In [1]: import numpy as np

In [2]: from numpy import linalg as LA

In [3]: np.set_printoptions(precision=2, suppress=True, linewidth=140, legacy="1.25")

In [4]: tidy = lambda a: np.round(a, 2) + 0

In [5]: B = np.array([[-2, -1, -2, 0, 2, -1],
   ...:     [-1, -2, -3, 0, 1, 3],
   ...:     [-3, 3, 3, 1, -3, 0],
   ...:     [-2, 1, -2, -2, 0, 3],
   ...:     [-1, 1, -1, 3, -1, 3],
   ...:     [-1, 0, 0, 0, 1, 0],
   ...:     [-2, -2, -2, 2, 3, -2],
   ...:     [-2, 1, -1, 3, 3, -2],
   ...:     [1, 1, 2, 3, -3, -1]])

In [6]: arr = np.block([[np.zeros((9, 9)), B], [B.T, np.zeros((6, 6))]])

In [7]: arr
Out[7]: 
array([[ 0.,  0.,  0.,  0.,  0.,  0.,  0.,  0.,  0., -2., -1., -2.,  0.,  2., -1.],
       [ 0.,  0.,  0.,  0.,  0.,  0.,  0.,  0.,  0., -1., -2., -3.,  0.,  1.,  3.],
       [ 0.,  0.,  0.,  0.,  0.,  0.,  0.,  0.,  0., -3.,  3.,  3.,  1., -3.,  0.],
       [ 0.,  0.,  0.,  0.,  0.,  0.,  0.,  0.,  0., -2.,  1., -2., -2.,  0.,  3.],
       [ 0.,  0.,  0.,  0.,  0.,  0.,  0.,  0.,  0., -1.,  1., -1.,  3., -1.,  3.],
       [ 0.,  0.,  0.,  0.,  0.,  0.,  0.,  0.,  0., -1.,  0.,  0.,  0.,  1.,  0.],
       [ 0.,  0.,  0.,  0.,  0.,  0.,  0.,  0.,  0., -2., -2., -2.,  2.,  3., -2.],
       [ 0.,  0.,  0.,  0.,  0.,  0.,  0.,  0.,  0., -2.,  1., -1.,  3.,  3., -2.],
       [ 0.,  0.,  0.,  0.,  0.,  0.,  0.,  0.,  0.,  1.,  1.,  2.,  3., -3., -1.],
       [-2., -1., -3., -2., -1., -1., -2., -2.,  1.,  0.,  0.,  0.,  0.,  0.,  0.],
       [-1., -2.,  3.,  1.,  1.,  0., -2.,  1.,  1.,  0.,  0.,  0.,  0.,  0.,  0.],
       [-2., -3.,  3., -2., -1.,  0., -2., -1.,  2.,  0.,  0.,  0.,  0.,  0.,  0.],
       [ 0.,  0.,  1., -2.,  3.,  0.,  2.,  3.,  3.,  0.,  0.,  0.,  0.,  0.,  0.],
       [ 2.,  1., -3.,  0., -1.,  1.,  3.,  3., -3.,  0.,  0.,  0.,  0.,  0.,  0.],
       [-1.,  3.,  0.,  3.,  3.,  0., -2., -2., -1.,  0.,  0.,  0.,  0.,  0.,  0.]])

In [8]: np.allclose(arr[:-1].T @ LA.lstsq(arr[:-1].T, arr[-1])[0], arr[-1])
Out[8]: False

In [9]: np.unique(arr.round(6), axis=0).shape
Out[9]: (15, 15)

In [10]: x = np.array([-1, -1, 3, -3, -1, 2, 0, 1, -3, 0, -2, 0, 3, -1, 0])

In [11]: arr @ x
Out[11]: array([  0.,   3.,   0.,  -8.,   8.,  -1.,   7.,   4.,  10.,  -6.,   6.,  14.,   0.,   3., -13.])

In [12]: np.sign((arr @ x).round(6))
Out[12]: array([ 0.,  1.,  0., -1.,  1., -1.,  1.,  1.,  1., -1.,  1.,  1.,  0.,  1., -1.])

In [13]: np.einsum("ij,j->i", arr, x)
Out[13]: array([  0.,   3.,   0.,  -8.,   8.,  -1.,   7.,   4.,  10.,  -6.,   6.,  14.,   0.,   3., -13.])

In [14]: tidy(LA.eigvalsh(arr).min())
Out[14]: -9.22

In [15]: np.all(LA.eigvalsh(arr) > 0)
Out[15]: False

In [16]: [round(float(LA.det(arr[:i, :i])), 2) + 0 for i in range(1, 16)]
Out[16]: [0.0, 0.0, 0.0, 0.0, 0.0, 0.0, 0.0, 0.0, 0.0, 0.0, 0.0, 0.0, 0.0, 0.0, 0.0]

In [17]: u = np.array([-2, -1, 0])

In [18]: np.convolve(arr[9], u)
Out[18]: array([ 4.,  4.,  7.,  7.,  4.,  3.,  5.,  6.,  0., -1.,  0.,  0.,  0.,  0.,  0.,  0.,  0.])

In [19]: np.cross(arr[9, :3], arr[3, :3])
Out[19]: array([0., 0., 0.])

In [20]: M = np.loadtxt("run7.csv", delimiter=",")

In [21]: M
Out[21]: 
array([[-2., -3., -3.,  0.,  0., -3.],
       [-3., -2., -3.,  0.,  0., -3.],
       [-3., -3., -2.,  0.,  0., -3.],
       [ 0.,  0.,  0., -2., -3.,  0.],
       [ 0.,  0.,  0., -3., -2.,  0.],
       [-3., -3., -3.,  0.,  0., -2.]])

In [22]: x = np.array([-1, -1, -3, -3, -2, -2])

In [23]: LA.norm(M @ x) <= LA.norm(M, 2) * LA.norm(x) + 1e-9
Out[23]: True

In [24]: M @ (2 * x)
Out[24]: array([40., 40., 36., 24., 26., 38.])

In [25]: M @ x
Out[25]: array([20., 20., 18., 12., 13., 19.])

In [26]: M @ np.eye(6)[4]
Out[26]: array([ 0.,  0.,  0., -3., -2.,  0.])

In [27]: M @ np.ones(6)
Out[27]: array([-11., -11., -11.,  -5.,  -5., -11.])

In [28]: (M @ x).argmax()
Out[28]: 0

In [29]: np.sign((M @ x).round(6))
Out[29]: array([1., 1., 1., 1., 1., 1.])

In [30]: M * x
Out[30]: 
array([[ 2.,  3.,  9., -0., -0.,  6.],
       [ 3.,  2.,  9., -0., -0.,  6.],
       [ 3.,  3.,  6., -0., -0.,  6.],
       [-0., -0., -0.,  6.,  6., -0.],
       [-0., -0., -0.,  9.,  4., -0.],
       [ 3.,  3.,  9., -0., -0.,  4.]])
